In [1]: import numpy as np

In [2]: from numpy import linalg as LA

In [3]: np.set_printoptions(precision=1, suppress=True, linewidth=160, sign=" ")

In [4]: def rd(a):
   ...:     return np.round(a, 1) + 0
   ...: 

In [5]: data = np.loadtxt("layer8.csv", delimiter=",")

In [6]: data
Out[6]: 
array([[ 0.,  0.,  0.,  0.,  0., -3.],
       [ 0.,  0.,  0.,  0.,  0., -5.],
       [ 0.,  0.,  0.,  0.,  0., -5.],
       [ 0.,  0.,  0.,  0.,  0.,  3.],
       [ 0.,  0.,  0.,  0.,  0., -2.],
       [-3., -5., -5.,  3., -2.,  0.]])

In [7]: t = np.radians(72)

In [8]: Rm = np.eye(6)

In [9]: Rm[3, 3] = Rm[0, 0] = np.cos(t)

In [10]: Rm[3, 0], Rm[0, 3] = -np.sin(t), np.sin(t)

In [11]: rd(Rm)
Out[11]: 
array([[ 0.3,  0. ,  0. ,  1. ,  0. ,  0. ],
       [ 0. ,  1. ,  0. ,  0. ,  0. ,  0. ],
       [ 0. ,  0. ,  1. ,  0. ,  0. ,  0. ],
       [-1. ,  0. ,  0. ,  0.3,  0. ,  0. ],
       [ 0. ,  0. ,  0. ,  0. ,  1. ,  0. ],
       [ 0. ,  0. ,  0. ,  0. ,  0. ,  1. ]])

In [12]: other = data @ Rm.T

In [13]: rd(other)
Out[13]: 
array([[ 0. ,  0. ,  0. ,  0. ,  0. , -3. ],
       [ 0. ,  0. ,  0. ,  0. ,  0. , -5. ],
       [ 0. ,  0. ,  0. ,  0. ,  0. , -5. ],
       [ 0. ,  0. ,  0. ,  0. ,  0. ,  3. ],
       [ 0. ,  0. ,  0. ,  0. ,  0. , -2. ],
       [ 1.9, -5. , -5. ,  3.8, -2. ,  0. ]])

In [14]: np.allclose(data @ data.T, other @ other.T)
Out[14]: True

In [15]: rd(LA.svd(data, compute_uv=False)), rd(LA.svd(other, compute_uv=False))
Out[15]: 
(array([ 8.5,  8.5,  0. ,  0. ,  0. ,  0. ]),
 array([ 8.5,  8.5,  0. ,  0. ,  0. ,  0. ]))

In [16]: rd(np.abs(other - data).max(axis=0))
Out[16]: array([ 4.9,  0. ,  0. ,  0.8,  0. ,  0. ])

In [17]: np.allclose(LA.norm(data, axis=1), LA.norm(other, axis=1))
Out[17]: True

In [18]: rd(data.mean(axis=0))
Out[18]: array([-0.5, -0.8, -0.8,  0.5, -0.3, -2. ])

In [19]: data.sum(axis=1)
Out[19]: array([ -3.,  -5.,  -5.,   3.,  -2., -12.])

In [20]: np.count_nonzero(data)
Out[20]: np.int64(10)

In [21]: LA.matrix_rank(data)
Out[21]: np.int64(2)

In [22]: np.abs(data).max()
Out[22]: np.float64(5.0)

In [23]: np.diff(data, axis=0)
Out[23]: 
array([[ 0.,  0.,  0.,  0.,  0., -2.],
       [ 0.,  0.,  0.,  0.,  0.,  0.],
       [ 0.,  0.,  0.,  0.,  0.,  8.],
       [ 0.,  0.,  0.,  0.,  0., -5.],
       [-3., -5., -5.,  3., -2.,  2.]])

In [24]: rd(LA.norm(data))
Out[24]: np.float64(12.0)

In [25]: data.sum(axis=0)
Out[25]: array([ -3.,  -5.,  -5.,   3.,  -2., -12.])

In [26]: w, vecs = LA.eigh(data)

In [27]: x = np.array([6, 8, 5, 1, 5, 5])

In [28]: rd(vecs * np.abs(w) @ vecs.T)
Out[28]: 
array([[ 1.1,  1.8,  1.8, -1.1,  0.7,  0. ],
       [ 1.8,  2.9,  2.9, -1.8,  1.2,  0. ],
       [ 1.8,  2.9,  2.9, -1.8,  1.2,  0. ],
       [-1.1, -1.8, -1.8,  1.1, -0.7,  0. ],
       [ 0.7,  1.2,  1.2, -0.7,  0.5,  0. ],
       [ 0. ,  0. ,  0. ,  0. ,  0. ,  8.5]])

In [29]: np.abs(data).sum(axis=1).max(), rd(np.abs(w).max())
Out[29]: (np.float64(18.0), np.float64(8.5))

In [30]: rd(vecs * np.maximum(w, 0) @ vecs.T)
Out[30]: 
array([[ 0.5,  0.9,  0.9, -0.5,  0.4, -1.5],
       [ 0.9,  1.5,  1.5, -0.9,  0.6, -2.5],
       [ 0.9,  1.5,  1.5, -0.9,  0.6, -2.5],
       [-0.5, -0.9, -0.9,  0.5, -0.4,  1.5],
       [ 0.4,  0.6,  0.6, -0.4,  0.2, -1. ],
       [-1.5, -2.5, -2.5,  1.5, -1. ,  4.2]])

In [31]: np.allclose(data[:-1].T @ LA.lstsq(data[:-1].T, data[-1])[0], data[-1])
Out[31]: False

In [32]: np.unique(data.round(6), axis=0).shape
Out[32]: (5, 6)

In [33]: rd(data @ LA.pinv(data) @ data)
Out[33]: 
array([[ 0.,  0.,  0.,  0.,  0., -3.],
       [ 0.,  0.,  0.,  0.,  0., -5.],
       [ 0.,  0.,  0.,  0.,  0., -5.],
       [ 0.,  0.,  0.,  0.,  0.,  3.],
       [ 0.,  0.,  0.,  0.,  0., -2.],
       [-3., -5., -5.,  3., -2.,  0.]])

In [34]: LA.lstsq(data[:-1].T, data[-1])[2]
Out[34]: np.int32(1)

In [35]: w, vecs = LA.eigh(data)

In [36]: rd(LA.svd(data, compute_uv=False))
Out[36]: array([ 8.5,  8.5,  0. ,  0. ,  0. ,  0. ])

In [37]: rd(np.abs(vecs[:, -1]))
Out[37]: array([ 0.3,  0.4,  0.4,  0.3,  0.2,  0.7])

In [38]: rd(w.sum()), np.trace(data)
Out[38]: (np.float64(0.0), np.float64(0.0))

In [39]: rd(w)
Out[39]: array([-8.5,  0. ,  0. ,  0. ,  0. ,  8.5])

In [40]: np.abs(vecs[:, -1]).round(6).argmax()
Out[40]: np.int64(5)

In [41]: rd(LA.eigvalsh(data @ data))
Out[41]: array([  0.,   0.,   0.,   0.,  72.,  72.])

In [42]: rd(vecs.T @ data @ vecs)
Out[42]: 
array([[-8.5,  0. ,  0. ,  0. ,  0. ,  0. ],
       [ 0. ,  0. ,  0. ,  0. ,  0. ,  0. ],
       [ 0. ,  0. ,  0. ,  0. ,  0. ,  0. ],
       [ 0. ,  0. ,  0. ,  0. ,  0. ,  0. ],
       [ 0. ,  0. ,  0. ,  0. ,  0. ,  0. ],
       [ 0. ,  0. ,  0. ,  0. ,  0. ,  8.5]])

In [43]: rd(vecs @ np.diag(w) @ vecs.T)
Out[43]: 
array([[ 0.,  0.,  0.,  0.,  0., -3.],
       [ 0.,  0.,  0.,  0.,  0., -5.],
       [ 0.,  0.,  0.,  0.,  0., -5.],
       [ 0.,  0.,  0.,  0.,  0.,  3.],
       [ 0.,  0.,  0.,  0.,  0., -2.],
       [-3., -5., -5.,  3., -2.,  0.]])

In [44]: rd(LA.eigvalsh(data + -1 * np.eye(6)))
Out[44]: array([-9.5, -1. , -1. , -1. , -1. ,  7.5])

In [45]: rd(vecs.T @ vecs)
Out[45]: 
array([[ 1.,  0.,  0.,  0.,  0.,  0.],
       [ 0.,  1.,  0.,  0.,  0.,  0.],
       [ 0.,  0.,  1.,  0.,  0.,  0.],
       [ 0.,  0.,  0.,  1.,  0.,  0.],
       [ 0.,  0.,  0.,  0.,  1.,  0.],
       [ 0.,  0.,  0.,  0.,  0.,  1.]])

In [46]: X = np.load("w.npy")

In [47]: rd(X)
Out[47]: 
array([[-0.1,  1.1,  1.3,  0.9,  0.2,  0.9, -1.5,  0.1, -1.1, -0.8, -0.5,  0.1],
       [-1.5, -0.4,  1.1,  0.3,  0.3,  0.6,  0.9, -0.5,  1.3, -1.4,  0.1,  0.5],
       [-0.7, -1.6,  0.2, -0.2,  0.1,  0.7, -0.3, -1.2, -0.8,  0.3, -0.4, -1.8],
       [-1. ,  1. , -1.5, -0.1,  0.8,  0.1, -0.6,  0.5,  0.9, -0.3, -1.1, -1.1],
       [-1.1,  0.2, -0.4, -0.2, -0.2,  0. , -0.5, -1.4,  0. ,  1.3, -0.9,  1.7],
       [ 0.1,  0.4, -0.3,  0.9, -2.2, -0.4,  0.8, -0.4, -0.2, -0.6, -1.2, -0.5],
       [-1. , -1. , -0.5,  0.2, -1.4,  0.3, -1.4,  1.3,  0.3,  0.1,  0.8,  0.3],
       [ 0.3, -0.3,  0.7, -2. , -0.4, -1.2, -0.9,  0. ,  0.3, -1.1, -0.9,  0.1],
       [-0.9, -0.8,  0.6,  0.6,  0.7, -1.2,  0.7,  1.5, -0.8,  0.5, -1.2,  0.3],
       [ 0.7, -1. , -1.3, -0.3,  0.3,  1.4,  0.3,  0.3, -0.7, -1.1, -0.9,  1.1],
       [ 0.9, -1. , -0.4,  1.6,  0.6, -1.2, -1. , -0.8,  0.8, -0.5, -0.2,  0.2],
       [-1. ,  0.3, -1. , -0.1,  0.3, -1.1,  0.1, -0.6, -1.5, -1.2,  1.2,  0.2]])

In [48]: W1 = np.array([[2, -1, -2, -1, 0, 2],
    ...:     [-2, -2, -2, 1, 2, 2],
    ...:     [0, -2, -2, 0, -2, 0],
    ...:     [2, 2, 0, 1, -2, 1],
    ...:     [-1, -1, 2, -1, 2, -1],
    ...:     [0, -2, 0, 1, 0, 0],
    ...:     [0, -2, 2, 2, 1, -2],
    ...:     [-2, -2, -2, 2, 2, 1],
    ...:     [-1, 0, 0, 1, 1, -2],
    ...:     [2, 1, 0, 0, 0, 1],
    ...:     [2, -2, -1, 0, -2, -2],
    ...:     [-2, 0, 2, 2, 0, 0]])

In [49]: beta = np.array([0, 1, 2, 3, 1, 0])

In [50]: hid = np.maximum(X @ W1 + beta, 0)

In [51]: rd((hid > 0).mean(axis=0))
Out[51]: array([ 0.3,  0.8,  0.7,  0.8,  0.4,  0.7])

In [52]: (hid > 0).astype(int)
Out[52]: 
array([[ 0,  0,  0,  1,  0,  1],
       [ 0,  0,  1,  1,  0,  0],
       [ 1,  1,  1,  0,  0,  0],
       [ 0,  1,  1,  1,  1,  1],
       [ 0,  1,  1,  1,  1,  1],
       [ 1,  1,  0,  1,  0,  1],
       [ 1,  1,  0,  1,  0,  0],
       [ 0,  1,  0,  0,  1,  1],
       [ 0,  1,  1,  1,  1,  1],
       [ 0,  1,  1,  1,  1,  1],
       [ 1,  1,  1,  0,  0,  1],
       [ 0,  1,  1,  1,  0,  0]])

In [53]: W2 = np.array([[1, 3], [1, 3], [2, 0], [2, 2], [1, 0], [3, 1]])

In [54]: W1 @ W2
Out[54]: 
array([[  1,   3],
       [  2,  -8],
       [ -8,  -6],
       [  7,  15],
       [ -1,  -9],
       [  0,  -4],
       [  1,  -4],
       [  1,  -7],
       [ -4,  -3],
       [  6,  10],
       [-10,  -2],
       [  6,  -2]])

In [55]: def softmax(z):
    ...:     e = np.exp(z - z.max(axis=-1, keepdims=True))
    ...:     return e / e.sum(axis=-1, keepdims=True)
    ...: 

In [56]: rd(softmax(X[6] + 2))
Out[56]: array([ 0. ,  0. ,  0. ,  0.1,  0. ,  0.1,  0. ,  0.3,  0.1,  0.1,  0.2,  0.1])

In [57]: rd(softmax(10 * X[6]))
Out[57]: array([ 0.,  0.,  0.,  0.,  0.,  0.,  0.,  1.,  0.,  0.,  0.,  0.])

In [58]: scores = X @ X.T / np.sqrt(12)

In [59]: rd(softmax(scores + np.triu(np.full(scores.shape, -np.inf), 1)))
Out[59]: 
array([[ 1. ,  0. ,  0. ,  0. ,  0. ,  0. ,  0. ,  0. ,  0. ,  0. ,  0. ,  0. ],
       [ 0.1,  0.9,  0. ,  0. ,  0. ,  0. ,  0. ,  0. ,  0. ,  0. ,  0. ,  0. ],
       [ 0.1,  0.1,  0.9,  0. ,  0. ,  0. ,  0. ,  0. ,  0. ,  0. ,  0. ,  0. ],
       [ 0.1,  0.1,  0.1,  0.8,  0. ,  0. ,  0. ,  0. ,  0. ,  0. ,  0. ,  0. ],
       [ 0.1,  0.1,  0.1,  0.1,  0.8,  0. ,  0. ,  0. ,  0. ,  0. ,  0. ,  0. ],
       [ 0.1,  0.1,  0.1,  0.1,  0.1,  0.7,  0. ,  0. ,  0. ,  0. ,  0. ,  0. ],
       [ 0.1,  0.1,  0.1,  0.1,  0.1,  0.1,  0.7,  0. ,  0. ,  0. ,  0. ,  0. ],
       [ 0. ,  0. ,  0. ,  0. ,  0. ,  0. ,  0. ,  0.7,  0. ,  0. ,  0. ,  0. ],
       [ 0. ,  0. ,  0. ,  0. ,  0. ,  0. ,  0. ,  0. ,  0.6,  0. ,  0. ,  0. ],
       [ 0. ,  0. ,  0. ,  0. ,  0. ,  0. ,  0. ,  0. ,  0. ,  0.6,  0. ,  0. ],
       [ 0. ,  0. ,  0. ,  0. ,  0. ,  0. ,  0. ,  0. ,  0. ,  0. ,  0.6,  0. ],
       [ 0. ,  0. ,  0. ,  0. ,  0. ,  0. ,  0. ,  0. ,  0. ,  0. ,  0. ,  0.5]])

In [60]: rd(softmax(scores)[6] @ X)
Out[60]: array([-0.7, -0.6, -0.3,  0.2, -0.8,  0.1, -0.8,  0.6,  0.1, -0.2,  0.2,  0.2])

In [61]: M = np.load("mat.npy")

In [62]: M
Out[62]: 
array([[  2.,   0.,  -2.,   2.],
       [  6.,   2.,  -8.,   6.],
       [ 10.,   4., -14.,  10.],
       [ 10.,   4., -14.,  10.]])

In [63]: # columns 0 and 3 are equal

In [64]: np.allclose(M[:-1].T @ LA.lstsq(M[:-1].T, M[-1])[0], M[-1])
Out[64]: True

In [65]: np.abs(np.diag(LA.qr(M)[1])) > 1e-9
Out[65]: array([ True,  True, False, False])

In [66]: rd(np.trace(LA.pinv(M) @ M))
Out[66]: np.float64(2.0)

In [67]: LA.lstsq(M[:-1].T, M[-1])[2]
Out[67]: np.int32(2)

In [68]: np.unique(M.round(6), axis=0).shape
Out[68]: (3, 4)

In [69]: [round(float(x), 1) for x in LA.svd(M, compute_uv=False)[:3]]
Out[69]: [31.2, 0.9, 0.0]

In [70]: rd(LA.norm(M, 2) / LA.norm(M))
Out[70]: np.float64(1.0)

In [71]: rd(np.poly(M))
Out[71]: array([ 1.,  0., -4.,  0.,  0.])

In [72]: np.einsum("ii->", M)
Out[72]: np.float64(0.0)

In [73]: rd(LA.det(M.T))
Out[73]: np.float64(0.0)

In [74]: np.kron(np.eye(2, dtype=int), M)
Out[74]: 
array([[  2.,   0.,  -2.,   2.,   0.,   0.,  -0.,   0.],
       [  6.,   2.,  -8.,   6.,   0.,   0.,  -0.,   0.],
       [ 10.,   4., -14.,  10.,   0.,   0.,  -0.,   0.],
       [ 10.,   4., -14.,  10.,   0.,   0.,  -0.,   0.],
       [  0.,   0.,  -0.,   0.,   2.,   0.,  -2.,   2.],
       [  0.,   0.,  -0.,   0.,   6.,   2.,  -8.,   6.],
       [  0.,   0.,  -0.,   0.,  10.,   4., -14.,  10.],
       [  0.,   0.,  -0.,   0.,  10.,   4., -14.,  10.]])

In [75]: Uu, s, Vh = LA.svd(M)

In [76]: rd(s)
Out[76]: array([ 31.2,   0.9,   0. ,   0. ])

In [77]: other = Uu[:, :2] @ np.diag(s[:2]) @ Vh[:2]

In [78]: rd(np.abs(M - other).max())
Out[78]: np.float64(0.0)

In [79]: rd(LA.norm(M - other) / LA.norm(M))
Out[79]: np.float64(0.0)

In [80]: A = np.load("dump.npy")

In [81]: A
Out[81]: 
array([[-5,  3, -4,  3, -3],
       [ 0,  0,  0,  0,  0],
       [-2,  1, -3, -1,  1],
       [-2,  2, -2,  2, -2],
       [-2,  2, -2,  2, -2],
       [-2,  2, -2,  2, -2],
       [-3,  2,  0,  3,  1],
       [ 0,  0,  0,  0,  0],
       [-2,  2, -2,  2, -2],
       [ 0,  0, -1,  1, -5],
       [-4,  3, -6,  1,  2],
       [-2,  2, -3,  2,  1],
       [-2,  1, -4,  0, -4],
       [ 2, -2,  1, -1, -3],
       [-1,  0,  3,  1,  0],
       [ 0,  0,  0,  0,  0],
       [-2,  1, -3, -1,  1],
       [-2,  2, -3,  2,  1],
       [-4,  3, -5,  1, -1],
       [ 2, -2,  1, -1, -3],
       [ 0,  0,  0,  0,  0],
       [ 0,  0,  0,  0,  0],
       [-2,  2, -3,  2,  1],
       [ 0,  0,  0,  0,  0],
       [-1,  0,  3,  1,  0],
       [ 0,  0,  0,  0,  0],
       [ 0,  0,  0,  0,  0],
       [ 0,  0, -2,  1, -2],
       [-4,  4, -5,  4, -1]])

In [82]: P = A @ LA.solve(A.T @ A, A.T)

In [83]: LA.matrix_rank(np.eye(29) - P)
Out[83]: np.int64(24)

In [84]: rd(LA.eigvalsh(P))
Out[84]: array([ 0.,  0.,  0.,  0.,  0.,  0.,  0.,  0.,  0.,  0.,  0.,  0.,  0.,  0.,  0.,  0.,  0.,  0.,  0.,  0.,  0.,  0.,  0.,  0.,  1.,  1.,  1.,  1.,  1.])

In [85]: rd(np.trace(P))
Out[85]: np.float64(5.0)

In [86]: rd(np.diag(P))
Out[86]: 
array([ 0.4,  0. ,  0.2,  0.1,  0.1,  0.1,  0.3,  0. ,  0.1,  0.3,  0.3,  0.2,  0.3,  0.2,  0.3,  0. ,  0.2,  0.2,  0.3,  0.2,  0. ,  0. ,  0.2,  0. ,  0.3,
        0. ,  0. ,  0.3,  0.3])

In [87]: Uu, s, Vh = LA.svd(M)

In [88]: vecs = Vh[:(s > 1e-8).sum()]

In [89]: rng = np.random.default_rng(33344)

In [90]: x = M[1] + -3 * M[3] + rng.integers(2) * np.eye(4)[2]

In [91]: x
Out[91]: array([-24., -10.,  34., -24.])

In [92]: rd(vecs.T @ vecs)
Out[92]: 
array([[ 0.4, -0.2, -0.2,  0.4],
       [-0.2,  0.6, -0.4, -0.2],
       [-0.2, -0.4,  0.6, -0.2],
       [ 0.4, -0.2, -0.2,  0.4]])

In [93]: LA.matrix_rank(np.vstack([M, x]))
Out[93]: np.int64(2)

In [94]: rd(np.diag(vecs.T @ vecs))
Out[94]: array([ 0.4,  0.6,  0.6,  0.4])
